$ python -q
>>> import numpy as np
>>> import numpy.linalg as la
>>> np.set_printoptions(precision=2, suppress=True, linewidth=100)
>>> M2 = np.array([[2, 0, 2, 1, -1],
...     [-2, 2, -1, 2, -1],
...     [-1, 2, 1, -1, 2],
...     [-2, -2, 2, -2, -2],
...     [-1, -2, 2, 1, 2]])
>>> F = M2 + M2.T
>>> F
array([[ 4, -2,  1, -1, -2],
       [-2,  4,  1,  0, -3],
       [ 1,  1,  2,  1,  4],
       [-1,  0,  1, -4, -1],
       [-2, -3,  4, -1,  4]])
>>> # symmetric
>>> round(np.abs(la.eigvals(F)).max(), 2)
np.float64(8.07)
>>> np.allclose(F, F.T)
True
>>> (F + F.T) / 2
array([[ 4., -2.,  1., -1., -2.],
       [-2.,  4.,  1.,  0., -3.],
       [ 1.,  1.,  2.,  1.,  4.],
       [-1.,  0.,  1., -4., -1.],
       [-2., -3.,  4., -1.,  4.]])
>>> round(la.det(F), 2)
np.float64(1818.0)
>>> assert F == F.T
Traceback (most recent call last):
  File "<python-input-11>", line 1, in <module>
    assert F == F.T
           ^^^^^^^^
ValueError: The truth value of an array with more than one element is ambiguous. Use a.any() or a.all()
>>> vals, evecs = la.eigh(F)
>>> la.svd(F, compute_uv=False)
array([8.07, 5.91, 5.27, 3.41, 2.12])
>>> np.round(evecs @ np.diag(vals) @ evecs.T, 2) + 0
array([[ 4., -2.,  1., -1., -2.],
       [-2.,  4.,  1.,  0., -3.],
       [ 1.,  1.,  2.,  1.,  4.],
       [-1.,  0.,  1., -4., -1.],
       [-2., -3.,  4., -1.,  4.]])
>>> np.abs(evecs[:, -1])
array([0.05, 0.44, 0.43, 0.02, 0.78])
>>> np.round(vals.sum(), 2), np.trace(F)
(np.float64(10.0), np.int64(10))
>>> (vals > 1e-8).sum(), (vals < -1e-8).sum()
(np.int64(3), np.int64(2))
>>> C2 = F.T @ F
>>> la.matrix_rank(C2)
np.int64(5)
>>> np.diag(C2)
array([26, 30, 23, 19, 46])
>>> la.svd(F, compute_uv=False) ** 2
array([65.12, 34.98, 27.79, 11.61,  4.5 ])
>>> np.allclose(C2, C2.T)
True
>>> C2
array([[ 26,  -9,  -5,   3,  -5],
       [ -9,  30,  -8,   6, -16],
       [ -5,  -8,  23,  -7,  18],
       [  3,   6,  -7,  19,   6],
       [ -5, -16,  18,   6,  46]])
>>> feats = np.diag(np.array([-1, 0, -2, 0, 0, 1, -2, -2, 0, -1, 1, 1, -2])) + -1 * np.eye(13, k=1) + -1 * np.eye(13, k=-1)
>>> feats
array([[-1., -1.,  0.,  0.,  0.,  0.,  0.,  0.,  0.,  0.,  0.,  0.,  0.],
       [-1.,  0., -1.,  0.,  0.,  0.,  0.,  0.,  0.,  0.,  0.,  0.,  0.],
       [ 0., -1., -2., -1.,  0.,  0.,  0.,  0.,  0.,  0.,  0.,  0.,  0.],
       [ 0.,  0., -1.,  0., -1.,  0.,  0.,  0.,  0.,  0.,  0.,  0.,  0.],
       [ 0.,  0.,  0., -1.,  0., -1.,  0.,  0.,  0.,  0.,  0.,  0.,  0.],
       [ 0.,  0.,  0.,  0., -1.,  1., -1.,  0.,  0.,  0.,  0.,  0.,  0.],
       [ 0.,  0.,  0.,  0.,  0., -1., -2., -1.,  0.,  0.,  0.,  0.,  0.],
       [ 0.,  0.,  0.,  0.,  0.,  0., -1., -2., -1.,  0.,  0.,  0.,  0.],
       [ 0.,  0.,  0.,  0.,  0.,  0.,  0., -1.,  0., -1.,  0.,  0.,  0.],
       [ 0.,  0.,  0.,  0.,  0.,  0.,  0.,  0., -1., -1., -1.,  0.,  0.],
       [ 0.,  0.,  0.,  0.,  0.,  0.,  0.,  0.,  0., -1.,  1., -1.,  0.],
       [ 0.,  0.,  0.,  0.,  0.,  0.,  0.,  0.,  0.,  0., -1.,  1., -1.],
       [ 0.,  0.,  0.,  0.,  0.,  0.,  0.,  0.,  0.,  0.,  0., -1., -2.]])
>>> np.all(la.eigvalsh(feats) > 0)
np.False_
>>> [round(float(la.det(feats[:i, :i])), 2) + 0 for i in range(1, 14)]
[-1.0, -1.0, 3.0, 1.0, -3.0, -4.0, 11.0, -18.0, -11.0, 29.0, 40.0, 11.0, -62.0]
>>> la.norm(feats, axis=1)
array([1.41, 1.41, 2.45, 1.41, 1.41, 1.73, 2.45, 2.45, 1.41, 1.73, 1.73, 1.73, 2.24])
>>> np.round(la.norm(feats[0], 1), 2), np.round(la.norm(feats[0], np.inf), 2)
(np.float64(2.0), np.float64(1.0))
>>> la.norm(feats, axis=0)
array([1.41, 1.41, 2.45, 1.41, 1.41, 1.73, 2.45, 2.45, 1.41, 1.73, 1.73, 1.73, 2.24])
>>> np.round(la.norm(feats) ** 2 / la.norm(feats, 2) ** 2, 2)
np.float64(4.12)
>>> J = np.load("run18.npy")
>>> J
array([[ 0.73,  4.89,  0.31,  4.96,  9.16,  3.49,  0.52,  3.54, -0.14, -0.81,  6.11, -0.82,  0.32],
       [ 0.59,  4.53, -0.21,  6.12,  9.74,  5.88,  0.28,  6.38,  1.51,  0.99,  5.28,  0.64, -0.47],
       [-1.96,  4.56, -0.38,  4.98,  9.93,  4.99,  0.11,  4.41,  1.9 , -1.59,  4.  ,  0.99,  0.31],
       [ 0.39,  4.88,  0.6 ,  3.72, 10.08,  6.16,  0.4 ,  3.51,  1.45,  0.26,  5.03,  0.51, -0.4 ],
       [ 0.8 ,  3.93,  0.  ,  4.34,  9.48,  4.37, -0.54,  5.6 , -0.07,  0.65,  4.78, -0.46, -0.76],
       [ 0.88,  5.35,  0.72,  6.63, 10.36,  5.44,  1.79,  5.46, -0.66, -0.95,  4.45,  0.17,  0.02],
       [ 0.25,  5.01,  0.37,  3.71,  9.13,  4.88, -0.33,  4.99,  0.1 ,  0.01,  5.86,  0.96,  0.49],
       [ 1.9 ,  5.19,  0.97,  4.25, 11.02,  3.97, -0.63,  4.81,  0.11,  1.37,  5.77, -0.4 ,  1.09],
       [-0.76,  5.76,  0.75,  6.45, 11.64,  7.17, -1.08,  4.31, -0.4 , -0.1 ,  4.2 , -1.04, -0.72],
       [-0.45,  6.28, -1.46,  5.25, 10.07,  5.65, -0.17,  4.73, -1.24, -1.35,  4.79,  0.87,  0.15],
       [ 0.19,  3.53,  0.62,  6.1 ,  9.37,  5.42,  0.36,  4.81,  0.21, -0.64,  5.44, -1.17, -0.75],
       [-1.52,  4.73,  0.09,  5.97, 10.09,  2.32, -1.82,  4.52,  0.92, -0.1 ,  5.07, -1.3 , -0.18],
       [-1.03,  4.94, -0.35,  6.  ,  9.23,  5.96, -0.61,  5.39,  0.21, -0.61,  5.32, -1.1 ,  0.87],
       [ 0.31,  5.19,  0.23,  5.35,  9.37,  4.76, -0.28,  3.16, -0.07, -1.71,  5.18, -0.72, -0.16],
       [ 0.85,  5.56, -0.54,  4.44,  9.99,  6.39,  1.4 ,  6.34,  0.74,  0.87,  4.91,  1.03,  0.07],
       [-0.38,  5.24, -0.63,  3.73, 10.94,  5.77, -0.01,  4.77, -0.76,  0.37,  4.48, -0.29,  1.02],
       [ 0.13,  6.23,  1.23,  4.78, 11.1 ,  5.71,  0.58,  4.  , -1.19, -0.62,  5.73,  0.33, -0.41],
       [-0.66,  5.48,  1.65,  5.57, 12.07,  3.89,  0.95,  5.35,  1.56, -1.01,  3.83, -0.29, -2.14],
       [ 1.64,  5.32, -0.82,  6.05,  8.88,  4.27,  0.93,  4.5 ,  0.89, -0.48,  5.57, -1.52, -1.13],
       [ 0.81,  5.06, -0.27,  4.5 ,  9.97,  4.85, -0.46,  4.25, -0.29, -1.28,  4.35,  0.39, -0.55],
       [-1.06,  4.26,  1.2 ,  4.53,  9.97,  4.59,  0.17,  5.27, -1.48,  1.14,  4.66, -0.24, -2.76],
       [ 0.77,  6.71, -0.53,  5.91,  9.62,  5.71, -0.13,  4.2 , -0.88, -1.16,  7.75,  0.42, -0.98],
       [-0.84,  5.96,  0.57,  4.84,  9.84,  4.29, -2.83,  5.5 ,  0.91, -0.24,  5.06, -0.88, -0.04],
       [-0.22,  4.73,  0.33,  4.41,  8.93,  5.67, -0.24,  5.6 ,  0.52,  1.04,  3.87,  0.55,  1.38],
       [-1.54,  6.42,  1.93,  2.13, 10.97,  4.96, -1.85,  5.24,  0.61,  0.67,  5.6 , -0.12, -0.1 ]])
>>> left, sig, vt = la.svd(J)
>>> np.argmax(sig[:-1] / (sig[1:] + 1e-6)) + 1
np.int64(1)
>>> sig
array([75.56,  6.93,  6.34,  5.7 ,  5.33,  5.17,  4.25,  3.63,  3.33,  2.68,  2.27,  2.02,  1.78])
>>> M2 = left[:, :1] @ np.diag(sig[:1]) @ vt[:1]
>>> round(float(la.norm(J - M2) / la.norm(J)), 2)
0.2
>>> la.matrix_rank(J, rtol=0.05)
np.int64(7)
>>> la.matrix_rank(M2)
np.int64(1)
>>> np.round(la.norm(J - M2, 2), 2), round(float(sig[1]), 2)
(np.float64(6.93), 6.93)
